>>> import numpy as np
>>> from numpy import linalg as LA
>>> np.set_printoptions(suppress=True, linewidth=100)
>>> X = np.load("mat.npy")
>>> X
array([[ 5.531,  5.418, -3.77 , -1.594, -5.909],
       [-0.967, -1.348,  1.144,  0.708,  1.416],
       [ 2.561,  2.654, -1.614, -0.961, -2.055],
       [ 0.308,  0.756, -0.383, -0.776, -1.252],
       [-1.632, -1.103,  0.464,  0.404,  1.556],
       [-2.53 , -2.52 ,  1.857,  0.825,  3.592],
       [ 3.89 ,  4.407, -3.509, -0.779, -4.754],
       [-1.424, -1.244,  1.172,  0.217,  0.98 ],
       [-8.678, -8.591,  5.507,  2.599,  7.957],
       [-1.246, -1.252,  0.93 ,  0.273,  0.606],
       [ 1.208,  1.088, -0.657, -0.239, -0.906],
       [ 3.996,  3.474, -2.801, -1.389, -3.828],
       [-0.98 , -1.526,  1.021,  0.397,  1.27 ]])
>>> C = X[[8, 4]].astype(float)
>>> for _ in range(3):
...     lab = LA.norm(X[:, None] - C, axis=-1).argmin(axis=1)
...     C = np.array([X[lab == j].mean(axis=0) for j in range(2)])
... 
>>> lab
array([1, 1, 1, 1, 1, 1, 1, 1, 0, 1, 1, 1, 1])
>>> np.round(C[1] - C[0], 3)
array([ 9.404,  9.325, -6.019, -2.842, -8.731])
>>> C.round(3)
array([[-8.678, -8.591,  5.507,  2.599,  7.957],
       [ 0.726,  0.734, -0.512, -0.243, -0.774]])
>>> np.abs(C[1] - C[0]).argmax()
np.int64(0)
>>> np.bincount(lab)
array([ 1, 12])
>>> C2 = np.cov(X, rowvar=False)
>>> np.round(np.corrcoef(X.T), 3)
array([[ 1.   ,  0.995, -0.988, -0.968, -0.986],
       [ 0.995,  1.   , -0.994, -0.97 , -0.99 ],
       [-0.988, -0.994,  1.   ,  0.957,  0.989],
       [-0.968, -0.97 ,  0.957,  1.   ,  0.967],
       [-0.986, -0.99 ,  0.989,  0.967,  1.   ]])
>>> np.argsort(-X.std(axis=0).round(6), kind="stable")
array([4, 0, 1, 2, 3])
>>> np.argwhere(np.triu(np.abs(np.corrcoef(X.T)) > 0.8, 1))
array([[0, 1],
       [0, 2],
       [0, 3],
       [0, 4],
       [1, 2],
       [1, 3],
       [1, 4],
       [2, 3],
       [2, 4],
       [3, 4]])
>>> np.median(X, axis=0)
array([-0.967, -1.103,  0.464,  0.217,  0.606])
>>> np.round(X.std(axis=0), 3)
array([3.504, 3.489, 2.42 , 1.075, 3.533])
>>> C2.shape
(5, 5)
>>> t = np.radians(79)
>>> r_ = np.eye(5)
>>> r_[2, 2] = r_[0, 0] = np.cos(t)
>>> r_[2, 0], r_[0, 2] = -np.sin(t), np.sin(t)
>>> r_.round(3)
array([[ 0.191,  0.   ,  0.982,  0.   ,  0.   ],
       [ 0.   ,  1.   ,  0.   ,  0.   ,  0.   ],
       [-0.982,  0.   ,  0.191,  0.   ,  0.   ],
       [ 0.   ,  0.   ,  0.   ,  1.   ,  0.   ],
       [ 0.   ,  0.   ,  0.   ,  0.   ,  1.   ]])
>>> out = X @ r_.T
>>> np.allclose(X @ X.T, out @ out.T)
True
>>> np.round(LA.det(r_), 3), round(float(np.trace(r_)), 3)
(np.float64(1.0), 3.382)
>>> hat = X @ LA.solve(X.T @ X, X.T)
>>> np.round(LA.eigvalsh(hat), 3) + 0
array([0., 0., 0., 0., 0., 0., 0., 0., 1., 1., 1., 1., 1.])
>>> np.round(hat @ X[:, 0], 3)
array([ 5.531, -0.967,  2.561,  0.308, -1.632, -2.53 ,  3.89 , -1.424, -8.678, -1.246,  1.208,
        3.996, -0.98 ])
>>> out = np.c_[X[:, :3] @ np.array([[2, 1, 1], [0, 2, 0], [0, 0, 2]]), np.array([0, 1, 2, 0, 2, 0, 0, 2, 1, 0, 2, 1, 0])]
>>> out.round(3)
array([[ 11.062,  16.367,  -2.009,   0.   ],
       [ -1.934,  -3.663,   1.321,   1.   ],
       [  5.122,   7.869,  -0.667,   2.   ],
       [  0.616,   1.82 ,  -0.458,   0.   ],
       [ -3.264,  -3.838,  -0.704,   2.   ],
       [ -5.06 ,  -7.57 ,   1.184,   0.   ],
       [  7.78 ,  12.704,  -3.128,   0.   ],
       [ -2.848,  -3.912,   0.92 ,   2.   ],
       [-17.356, -25.86 ,   2.336,   1.   ],
       [ -2.492,  -3.75 ,   0.614,   0.   ],
       [  2.416,   3.384,  -0.106,   2.   ],
       [  7.992,  10.944,  -1.606,   1.   ],
       [ -1.96 ,  -4.032,   1.062,   0.   ]])
>>> LA.matrix_rank(out)
np.int64(4)
>>> np.round(LA.lstsq(X, out[:, 0])[0], 3) + 0
array([2., 0., 0., 0., 0.])
>>> W0 = np.loadtxt("run11.csv", delimiter=",")
>>> W0
array([[0., 0., 1.],
       [1., 0., 0.],
       [0., 1., 0.]])
>>> np.kron(np.eye(2, dtype=int), W0)
array([[0., 0., 1., 0., 0., 0.],
       [1., 0., 0., 0., 0., 0.],
       [0., 1., 0., 0., 0., 0.],
       [0., 0., 0., 0., 0., 1.],
       [0., 0., 0., 1., 0., 0.],
       [0., 0., 0., 0., 1., 0.]])
>>> np.einsum("ii->", W0)
np.float64(0.0)
>>> mat = np.loadtxt("out7.csv", delimiter=",")
>>> mat.round(3)
array([[ 0.846, -0.154,  0.462,  0.154,  0.154],
       [-0.154,  0.846,  0.462,  0.154,  0.154],
       [ 0.462,  0.462, -0.385, -0.462, -0.462],
       [ 0.154,  0.154, -0.462,  0.846, -0.154],
       [ 0.154,  0.154, -0.462, -0.154,  0.846]])
>>> out = np.array([[1, -6], [5, 4], [-3, -3], [9, 7], [5, -3]])
>>> LA.matrix_rank(np.vstack([mat, out.T]))
np.int64(5)
>>> np.round(np.einsum("ij->j", mat), 3)
array([ 1.462,  1.462, -0.385,  0.538,  0.538])
>>> np.round(np.einsum("ik,kj->ij", mat, out), 3)
array([[ 0.846, -6.462],
       [ 4.846,  3.538],
       [-2.538, -1.615],
       [ 9.154,  7.462],
       [ 5.154, -2.538]])
>>> LA.matrix_rank(mat @ out)
np.int64(2)
>>> np.einsum("ij,ij->i", mat, mat)
array([1., 1., 1., 1., 1.])
>>> np.vstack([mat, out.T]).shape
(7, 5)
>>> np.round(np.einsum("ik,kj->ji", mat, out), 3)
array([[ 0.846,  4.846, -2.538,  9.154,  5.154],
       [-6.462,  3.538, -1.615,  7.462, -2.538]])
>>> w, vecs = LA.eig(mat)
>>> np.round(np.sort(LA.eigvals(LA.inv(mat))), 3)
array([-1.,  1.,  1.,  1.,  1.])
>>> w.round(3)
array([ 1., -1.,  1.,  1.,  1.])
>>> round(np.prod(w), 3)
np.float64(-1.0)
>>> hat = np.triu(np.array([[1, -3, -9, 5, -2],
...     [-7, 8, -8, -8, -1],
...     [-5, -4, 1, -1, -5],
...     [8, 5, 6, 1, 9],
...     [2, -3, -7, -7, 5]]), 1) + np.eye(5)
>>> out = hat @ mat @ LA.inv(hat)
>>> np.round(hat @ mat - mat @ hat, 3)
array([[-3.231, -3.692,  7.077,  3.231,  3.692],
       [-5.077, -5.538, 12.615,  5.077,  5.538],
       [-0.923,  0.462, 10.615,  0.923, -0.462],
       [ 1.385,  1.846, -1.538, -1.385, -1.846],
       [ 0.   ,  0.462,  2.615,  0.   , -0.462]])
>>> round(LA.det(out), 3)
np.float64(-1.0)
>>> round(np.trace(out), 3), np.trace(mat)
(np.float64(3.0), np.float64(3.0))
>>> F = np.loadtxt("a.csv", delimiter=",")
>>> F.round(3)
array([[-0.678, -1.865,  1.974,  1.188],
       [-1.865, -1.052, -0.409,  1.152],
       [ 1.974, -0.409, -1.948,  0.813],
       [ 1.188,  1.152,  0.813, -1.323]])
>>> U, sigma, vt = LA.svd(F)
>>> vecs = vt[:(sigma > 1e-8).sum()]
>>> rng = np.random.default_rng(69)
>>> vec = F[1] + 5 * F[0] + rng.integers(2) * np.eye(4)[2]
>>> vec.round(3)
array([ -5.254, -10.379,   9.464,   7.093])
>>> np.round(vecs.T @ vecs, 3)
array([[ 0.999, -0.022, -0.007, -0.024],
       [-0.022,  0.566, -0.13 , -0.478],
       [-0.007, -0.13 ,  0.961, -0.143],
       [-0.024, -0.478, -0.143,  0.474]])
>>> np.round(np.diag(vecs.T @ vecs), 3)
array([0.999, 0.566, 0.961, 0.474])
>>> LA.matrix_rank(np.vstack([F, vec]))
np.int64(3)
